In [1]: import numpy as np

In [2]: import numpy.linalg as la

In [3]: np.set_printoptions(suppress=True, linewidth=120)

In [4]: tidy = lambda a: np.round(a, 3) + 0

In [5]: M = np.load("out11.npy")

In [6]: M
Out[6]: 
array([[0, 1, 1, 1, 1, 1],
       [1, 0, 0, 1, 0, 1],
       [1, 0, 0, 1, 1, 0],
       [1, 1, 1, 0, 0, 0],
       [1, 0, 1, 0, 0, 0],
       [1, 1, 0, 0, 0, 0]])

In [7]: np.trace(M)
Out[7]: np.int64(0)

In [8]: np.allclose(M @ M.T, M.T @ M)
Out[8]: True

In [9]: M @ M
Out[9]: 
array([[5, 2, 2, 2, 1, 1],
       [2, 3, 2, 1, 1, 1],
       [2, 2, 3, 1, 1, 1],
       [2, 1, 1, 3, 2, 2],
       [1, 1, 1, 2, 2, 1],
       [1, 1, 1, 2, 1, 2]])

In [10]: (M + M.T) / 2
Out[10]: 
array([[0., 1., 1., 1., 1., 1.],
       [1., 0., 0., 1., 0., 1.],
       [1., 0., 0., 1., 1., 0.],
       [1., 1., 1., 0., 0., 0.],
       [1., 0., 1., 0., 0., 0.],
       [1., 1., 0., 0., 0., 0.]])

In [11]: tidy(np.abs(la.eigvals(M)).max())
Out[11]: np.float64(3.223)

In [12]: tidy(la.eigvalsh(M).min())
Out[12]: np.float64(-1.809)

In [13]: M.shape
Out[13]: (6, 6)

In [14]: la.matrix_rank(M)
Out[14]: np.int64(6)

In [15]: print(tidy(M.mean(axis=0)))
[0.833 0.5   0.5   0.5   0.333 0.333]

In [16]: M[6]
IndexError: index 6 is out of bounds for axis 0 with size 6


In [17]: la.rank(M)
AttributeError: module 'numpy.linalg' has no attribute 'rank'


In [18]: np.unravel_index(np.abs(M).argmax(), M.shape)
Out[18]: (np.int64(0), np.int64(1))

In [19]: M[:, 6]
IndexError: index 6 is out of bounds for axis 1 with size 6


In [20]: print(M.sum(axis=1))
[5 3 3 3 2 2]

In [21]: np.diff(M, axis=0)
Out[21]: 
array([[ 1, -1, -1,  0, -1,  0],
       [ 0,  0,  0,  0,  1, -1],
       [ 0,  1,  1, -1, -1,  0],
       [ 0, -1,  0,  0,  0,  0],
       [ 0,  1, -1,  0,  0,  0]])

In [22]: r0 = np.array([-3, -3, 0])

In [23]: np.convolve(M[4], r0)
Out[23]: array([-3, -3, -3, -3,  0,  0,  0,  0])

In [24]: np.array([np.convolve(row, r0, "same") for row in M])
Out[24]: 
array([[-3, -6, -6, -6, -6, -3],
       [-3,  0, -3, -3, -3, -3],
       [-3,  0, -3, -6, -3,  0],
       [-6, -6, -3,  0,  0,  0],
       [-3, -3, -3,  0,  0,  0],
       [-6, -3,  0,  0,  0,  0]])

In [25]: np.cross(M[4, :3], M[2, :3])
Out[25]: array([0, 1, 0])

In [26]: Q, R = la.qr(M)

In [27]: tidy(np.abs(np.diag(R)))
Out[27]: array([2.236, 1.483, 1.243, 1.475, 0.717, 0.229])

In [28]: print(tidy(np.trace(Q @ Q.T)))
6.0

In [29]: tidy(Q @ R)
Out[29]: 
array([[0., 1., 1., 1., 1., 1.],
       [1., 0., 0., 1., 0., 1.],
       [1., 0., 0., 1., 1., 0.],
       [1., 1., 1., 0., 0., 0.],
       [1., 0., 1., 0., 0., 0.],
       [1., 1., 0., 0., 0., 0.]])

In [30]: print(tidy(R))
[[-2.236 -0.894 -0.894 -0.894 -0.447 -0.447]
 [ 0.     1.483  0.809  0.135  0.405  0.405]
 [ 0.     0.     1.243  0.073  0.219  0.219]
 [ 0.     0.     0.     1.475  1.037  1.037]
 [ 0.     0.     0.     0.    -0.717  0.679]
 [ 0.     0.     0.     0.     0.     0.229]]

In [31]: K = np.loadtxt("arr.csv", delimiter=",")

In [32]: print(K)
[[  0.5   0.    0.   14.    0.9  -0.4]
 [ -0.8   1.8  -0.7 -12.    2.    0.6]
 [  0.9  -0.5  -0.5 -24.   -1.    0.2]
 [ -0.5  -0.6  -0.3  40.    0.3  -0.8]
 [  0.6  -1.2   0.4  36.   -0.1  -0.4]
 [  0.4  -0.7   2.2  42.   -0.6   0.6]
 [  0.3   0.4  -0.4  14.    1.1  -0.1]
 [  0.1  -0.5  -0.2   4.    0.5  -0.5]
 [  0.2   0.8   0.9  30.    1.2   2.3]
 [  1.8  -0.6  -1.5  30.   -0.1  -1.2]]

In [33]: print(K.reshape(-1, 2))
[[  0.5   0. ]
 [  0.   14. ]
 [  0.9  -0.4]
 [ -0.8   1.8]
 [ -0.7 -12. ]
 [  2.    0.6]
 [  0.9  -0.5]
 [ -0.5 -24. ]
 [ -1.    0.2]
 [ -0.5  -0.6]
 [ -0.3  40. ]
 [  0.3  -0.8]
 [  0.6  -1.2]
 [  0.4  36. ]
 [ -0.1  -0.4]
 [  0.4  -0.7]
 [  2.2  42. ]
 [ -0.6   0.6]
 [  0.3   0.4]
 [ -0.4  14. ]
 [  1.1  -0.1]
 [  0.1  -0.5]
 [ -0.2   4. ]
 [  0.5  -0.5]
 [  0.2   0.8]
 [  0.9  30. ]
 [  1.2   2.3]
 [  1.8  -0.6]
 [ -1.5  30. ]
 [ -0.1  -1.2]]

In [34]: K.ravel(order="F")
Out[34]: 
array([  0.5,  -0.8,   0.9,  -0.5,   0.6,   0.4,   0.3,   0.1,   0.2,   1.8,   0. ,   1.8,  -0.5,  -0.6,  -1.2,  -0.7,
         0.4,  -0.5,   0.8,  -0.6,   0. ,  -0.7,  -0.5,  -0.3,   0.4,   2.2,  -0.4,  -0.2,   0.9,  -1.5,  14. , -12. ,
       -24. ,  40. ,  36. ,  42. ,  14. ,   4. ,  30. ,  30. ,   0.9,   2. ,  -1. ,   0.3,  -0.1,  -0.6,   1.1,   0.5,
         1.2,  -0.1,  -0.4,   0.6,   0.2,  -0.8,  -0.4,   0.6,  -0.1,  -0.5,   2.3,  -1.2])

In [35]: blk = K.reshape(10, 2, -1)

In [36]: blk.transpose(1, 0, 2)
Out[36]: 
array([[[  0.5,   0. ,   0. ],
        [ -0.8,   1.8,  -0.7],
        [  0.9,  -0.5,  -0.5],
        [ -0.5,  -0.6,  -0.3],
        [  0.6,  -1.2,   0.4],
        [  0.4,  -0.7,   2.2],
        [  0.3,   0.4,  -0.4],
        [  0.1,  -0.5,  -0.2],
        [  0.2,   0.8,   0.9],
        [  1.8,  -0.6,  -1.5]],

       [[ 14. ,   0.9,  -0.4],
        [-12. ,   2. ,   0.6],
        [-24. ,  -1. ,   0.2],
        [ 40. ,   0.3,  -0.8],
        [ 36. ,  -0.1,  -0.4],
        [ 42. ,  -0.6,   0.6],
        [ 14. ,   1.1,  -0.1],
        [  4. ,   0.5,  -0.5],
        [ 30. ,   1.2,   2.3],
        [ 30. ,  -0.1,  -1.2]]])

In [37]: blk.shape
Out[37]: (10, 2, 3)

In [38]: np.einsum("ihd,jhd->hij", blk, blk).shape
Out[38]: (2, 10, 10)

In [39]: np.swapaxes(blk, 1, 2)[9]
Out[39]: 
array([[ 1.8, 30. ],
       [-0.6, -0.1],
       [-1.5, -1.2]])

In [40]: proj = K @ la.solve(K.T @ K, K.T)

In [41]: tidy(proj @ K[:, 3])
Out[41]: array([ 14., -12., -24.,  40.,  36.,  42.,  14.,   4.,  30.,  30.])

In [42]: tidy(la.eigvalsh(proj))
Out[42]: array([0., 0., 0., 0., 1., 1., 1., 1., 1., 1.])

In [43]: tidy(np.diag(proj))
Out[43]: array([0.446, 0.547, 0.533, 0.758, 0.414, 0.777, 0.21 , 0.491, 0.921, 0.901])

In [44]: tidy(np.trace(proj))
Out[44]: np.float64(6.0)

In [45]: la.cond(K) > 100
Out[45]: np.True_

In [46]: tidy(np.abs(la.svd(K)[2][-1]))
Out[46]: array([0.185, 0.8  , 0.218, 0.007, 0.362, 0.383])

In [47]: [round(float(x), 3) for x in la.svd(K, compute_uv=False)[:3]]
Out[47]: [87.129, 4.269, 3.532]

In [48]: other = np.c_[K[:, :4] @ np.array([[2, 3, 1, 0], [1, 2, 1, 3], [2, 3, 0, 1], [1, 3, 0, 1]]), np.array([5, 4, 1, -4, 2, 5, -3, -4, 3, -4])]

In [49]: tidy(other)
Out[49]: 
array([[ 15. ,  43.5,   0.5,  14. ,   5. ],
       [-13.2, -36.9,   1. ,  -7.3,   4. ],
       [-23.7, -71.8,   0.4, -26. ,   1. ],
       [ 37.8, 116.4,  -1.1,  37.9,  -4. ],
       [ 36.8, 108.6,  -0.6,  32.8,   2. ],
       [ 46.5, 132.4,  -0.3,  42.1,   5. ],
       [ 14.2,  42.5,   0.7,  14.8,  -3. ],
       [  3.3,  10.7,  -0.4,   2.3,  -4. ],
       [ 33. ,  94.9,   1. ,  33.3,   3. ],
       [ 30. ,  89.7,   1.2,  26.7,  -4. ]])

In [50]: print(tidy(la.norm(other - K @ la.lstsq(K, other)[0], axis=0)))
[0.    0.    0.    0.    7.336]

In [51]: la.matrix_rank(other)
Out[51]: np.int64(5)

In [52]: print(la.matrix_rank(np.c_[K, other]))
7

In [53]: arr = np.load("x.npy")

In [54]: arr
Out[54]: 
array([[2, 1, 0, 1, 2],
       [0, 0, 1, 2, 1],
       [0, 0, 0, 1, 0],
       [2, 2, 1, 2, 0],
       [0, 0, 1, 2, 1],
       [0, 1, 0, 1, 0],
       [2, 2, 1, 2, 0],
       [0, 1, 0, 0, 0],
       [0, 1, 1, 2, 1],
       [2, 1, 0, 1, 2],
       [0, 0, 0, 0, 0],
       [2, 2, 0, 1, 2],
       [0, 0, 1, 3, 1],
       [2, 1, 0, 1, 2],
       [0, 0, 0, 0, 0],
       [2, 1, 0, 1, 2],
       [0, 0, 1, 2, 1],
       [0, 0, 0, 0, 0],
       [0, 0, 1, 2, 1],
       [0, 0, 1, 2, 1],
       [0, 0, 1, 2, 1],
       [2, 3, 2, 4, 1],
       [0, 0, 0, 0, 0],
       [0, 0, 0, 0, 0],
       [0, 1, 1, 3, 1],
       [2, 1, 0, 1, 2],
       [2, 2, 0, 1, 2],
       [0, 0, 0, 0, 0],
       [0, 1, 0, 0, 0],
       [0, 0, 0, 1, 0],
       [0, 0, 0, 1, 0],
       [0, 0, 0, 1, 0],
       [2, 1, 0, 1, 2],
       [2, 2, 2, 4, 1],
       [0, 0, 1, 2, 1]])

In [55]: other = K / np.sqrt((K ** 2).mean(axis=1, keepdims=True))

In [56]: tidy(la.norm(other, axis=1))
Out[56]: array([2.449, 2.449, 2.449, 2.449, 2.449, 2.449, 2.449, 2.449, 2.449, 2.449])

In [57]: la.matrix_rank(other) == la.matrix_rank(K)
Out[57]: np.True_

In [58]: print(la.matrix_rank(K - K.mean(axis=1, keepdims=True)))
5

In [59]: E = np.loadtxt("w.csv", delimiter=",")

In [60]: E
Out[60]: 
array([[ 3.293,  2.033, -1.498,  2.924],
       [ 3.133,  1.712, -0.964,  3.287],
       [ 3.112,  2.293, -1.4  ,  2.557],
       [ 3.035,  2.296, -1.286,  3.096],
       [ 3.012,  1.661, -0.712,  2.792],
       [ 3.317,  1.959, -0.482,  3.327],
       [ 2.275,  2.069, -1.133,  2.838],
       [ 3.492,  2.219, -0.464,  2.882],
       [ 3.155,  2.143, -0.781,  2.417],
       [ 2.848,  1.733, -0.58 ,  2.679],
       [ 3.11 ,  2.004, -0.894,  3.302],
       [ 2.887,  1.854, -0.629,  2.536],
       [-1.54 , -1.538, -2.558, -2.292],
       [-1.902, -2.296, -3.035, -1.489],
       [-1.828, -1.64 , -2.734, -2.249],
       [-2.211, -2.179, -3.175, -1.975],
       [-1.83 , -1.584, -3.603, -1.924],
       [-1.721, -2.018, -3.163, -2.095],
       [-2.114, -2.232, -2.716, -1.742],
       [-1.189, -1.877, -2.957, -2.201],
       [-1.905, -1.981, -2.671, -1.947],
       [-2.087, -2.443, -2.463, -1.879],
       [-1.918, -1.978, -2.674, -2.605],
       [-1.881, -2.206, -3.004, -1.712]])

In [61]: Ac = E - E.mean(axis=0)

In [62]: U, sv, VT = la.svd(Ac, full_matrices=False)

In [63]: (np.sign(U[:, 0]) == np.sign(U[0, 0])).astype(int)
Out[63]: array([1, 1, 1, 1, 1, 1, 1, 1, 1, 1, 1, 1, 0, 0, 0, 0, 0, 0, 0, 0, 0, 0, 0, 0])

In [64]: np.searchsorted(np.cumsum(sv ** 2) / (sv ** 2).sum(), 0.9) + 1
Out[64]: np.int64(1)
